$ python3 -q
>>> import numpy as np
>>> import numpy.linalg as la
>>> np.set_printoptions(suppress=True, linewidth=120)
>>> def rnd(a):
...     return np.round(a, 1) + 0
... 
>>> arr = np.load("case8.npy")
>>> arr
array([[-11.,   7.,   2.],
       [-18.,  12.,   4.],
       [-18.,   3.,  13.]])
>>> rnd(la.norm(arr, "nuc"))
np.float64(42.8)
>>> rnd(la.norm(arr[0], 1)), rnd(la.norm(arr[0], np.inf))
(np.float64(20.0), np.float64(11.0))
>>> rnd(la.norm(arr[0] - arr[1]))
np.float64(8.8)
>>> print(arr[0] @ arr[1])
290.0
>>> rnd(la.norm(arr, 2))
np.float64(32.6)
>>> arr.sum(axis=0)
array([-47.,  22.,  19.])
>>> print(arr.sum(axis=1))
[-2. -2. -2.]
>>> rnd(la.svd(arr, compute_uv=False))
array([32.6,  9.7,  0.4])
>>> np.diff(arr, axis=0)
array([[-7.,  5.,  2.],
       [ 0., -9.,  9.]])
>>> print(np.abs(arr).max())
18.0
>>> rnd(arr.mean(axis=0))
array([-15.7,   7.3,   6.3])
>>> out = np.array([[6, 9], [2, 5]])
>>> Z = np.kron(out, arr)
>>> Z.shape
(6, 6)
>>> la.matrix_rank(Z)
np.int64(6)
>>> rnd(la.norm(Z, 2)), rnd(la.norm(out, 2) * la.norm(arr, 2))
(np.float64(393.1), np.float64(393.1))
>>> Z
array([[ -66.,   42.,   12.,  -99.,   63.,   18.],
       [-108.,   72.,   24., -162.,  108.,   36.],
       [-108.,   18.,   78., -162.,   27.,  117.],
       [ -22.,   14.,    4.,  -55.,   35.,   10.],
       [ -36.,   24.,    8.,  -90.,   60.,   20.],
       [ -36.,    6.,   26.,  -90.,   15.,   65.]])
>>> vals, evecs = la.eig(arr)
>>> print(rnd(np.sort(la.eigvals(arr.T))))
[-2.  7.  9.]
>>> rnd(np.prod(vals))
np.float64(-126.0)
>>> rnd(arr @ evecs[:, 0] - vals[0] * evecs[:, 0])
array([0., 0., 0.])
>>> rnd(vals)
array([-2.,  7.,  9.])
>>> rnd(np.sort(la.eigvals(la.inv(arr))))
array([-0.5,  0.1,  0.1])
>>> rnd(np.sort(la.eigvals(arr @ arr)))
array([ 4., 49., 81.])
>>> x = np.array([1, 0, -2])
>>> target = arr @ x
>>> target
array([-15., -26., -44.])
>>> print(rnd(la.solve(arr, target + arr[:, 2])))
[ 1.  0. -1.]
>>> rnd(la.solve(arr, target))
array([ 1.,  0., -2.])
>>> data = np.load("data.npy")
>>> data
array([[-6, -2, -4,  0,  3, -5],
       [-2,  6,  0,  4,  1,  1],
       [-4,  0,  6,  1,  0,  1],
       [ 0,  4,  1, -4, -1,  4],
       [ 3,  1,  0, -1, -2, -3],
       [-5,  1,  1,  4, -3,  2]])
>>> vals, evecs = la.eigh(data)
>>> x = np.array([-2, -2, 0, 0, 0, -1])
>>> rnd(x @ data @ x / (x @ x)), rnd(vals[0]), rnd(vals[-1])
(np.float64(-3.3), np.float64(-10.5), np.float64(10.8))
>>> print(np.abs(data).sum(axis=1).max(), rnd(np.abs(vals).max()))
20 10.8
>>> x @ data @ x
np.int64(-30)
>>> data @ data
array([[ 90,  -2,  -5, -35, -11,   5],
       [ -2,  58,  13,  11,  -9,  31],
       [ -5,  13,  54,   6, -16,  32],
       [-35,  11,   6,  50,  -2,   0],
       [-11,  -9, -16,  -2,  24, -18],
       [  5,  31,  32,   0, -18,  56]])
>>> la.matrix_power(data, 2)
array([[ 90,  -2,  -5, -35, -11,   5],
       [ -2,  58,  13,  11,  -9,  31],
       [ -5,  13,  54,   6, -16,  32],
       [-35,  11,   6,  50,  -2,   0],
       [-11,  -9, -16,  -2,  24, -18],
       [  5,  31,  32,   0, -18,  56]])
>>> rnd(la.det(data))
np.float64(-60056.0)
